% ipython --no-banner

In [1]: import numpy as np

In [2]: np.set_printoptions(precision=2, suppress=True, linewidth=200, legacy="1.25")

In [3]: def tidy(a):
   ...:     return np.round(a, 2) + 0
   ...: 

In [4]: B = np.array([[2, 0, 1, 2, -2, 2, -2, 1],
   ...:     [1, -1, -1, -1, 0, -1, 2, -2],
   ...:     [2, 2, 0, 2, 2, -2, 1, 1],
   ...:     [0, -2, 2, 1, 2, -1, -2, -2],
   ...:     [-2, 1, 1, -2, 2, -1, -1, -1],
   ...:     [0, -2, -2, 1, 2, -1, 2, -2],
   ...:     [0, -1, -2, 1, 0, 1, 0, -2],
   ...:     [-1, -2, 2, 1, 1, -2, 0, -1]])

In [5]: E = np.triu(B)

In [6]: E
Out[6]: 
array([[ 2,  0,  1,  2, -2,  2, -2,  1],
       [ 0, -1, -1, -1,  0, -1,  2, -2],
       [ 0,  0,  0,  2,  2, -2,  1,  1],
       [ 0,  0,  0,  1,  2, -1, -2, -2],
       [ 0,  0,  0,  0,  2, -1, -1, -1],
       [ 0,  0,  0,  0,  0, -1,  2, -2],
       [ 0,  0,  0,  0,  0,  0,  0, -2],
       [ 0,  0,  0,  0,  0,  0,  0, -1]])

In [7]: # rows and columns are dependent

In [8]: blk = np.stack([E, -3 * E, E[::-1]])

In [9]: np.linalg.matrix_rank(blk)
Out[9]: array([7, 7, 7])

In [10]: blk.sum(axis=0)
Out[10]: 
array([[-4,  0, -2, -4,  4, -4,  4, -3],
       [ 0,  2,  2,  2,  0,  2, -4,  2],
       [ 0,  0,  0, -4, -4,  3,  0, -4],
       [ 0,  0,  0, -2, -2,  1,  3,  3],
       [ 0,  0,  0,  1, -2,  1,  0,  0],
       [ 0,  0,  0,  2,  2,  0, -3,  5],
       [ 0, -1, -1, -1,  0, -1,  2,  2],
       [ 2,  0,  1,  2, -2,  2, -2,  3]])

In [11]: tidy(np.linalg.norm(blk, axis=(1, 2)))
Out[11]: array([ 9.11, 27.33,  9.11])

In [12]: blk.shape
Out[12]: (3, 8, 8)

In [13]: np.einsum("bij,cij->bc", blk, blk)
Out[13]: 
array([[  83, -249,   28],
       [-249,  747,  -84],
       [  28,  -84,   83]])

In [14]: rng = np.random.default_rng(50)

In [15]: lab = rng.permutation(8)

In [16]: lab
Out[16]: array([3, 2, 6, 4, 0, 1, 7, 5])

In [17]: B = E[lab][:, lab]

In [18]: np.trace(B)
Out[18]: 2

In [19]: tidy(np.sort(np.abs(np.linalg.eigvals(B))))
Out[19]: array([0., 0., 1., 1., 1., 1., 2., 2.])

In [20]: np.diag(B)
Out[20]: array([ 1,  0,  0,  2,  2, -1, -1, -1])
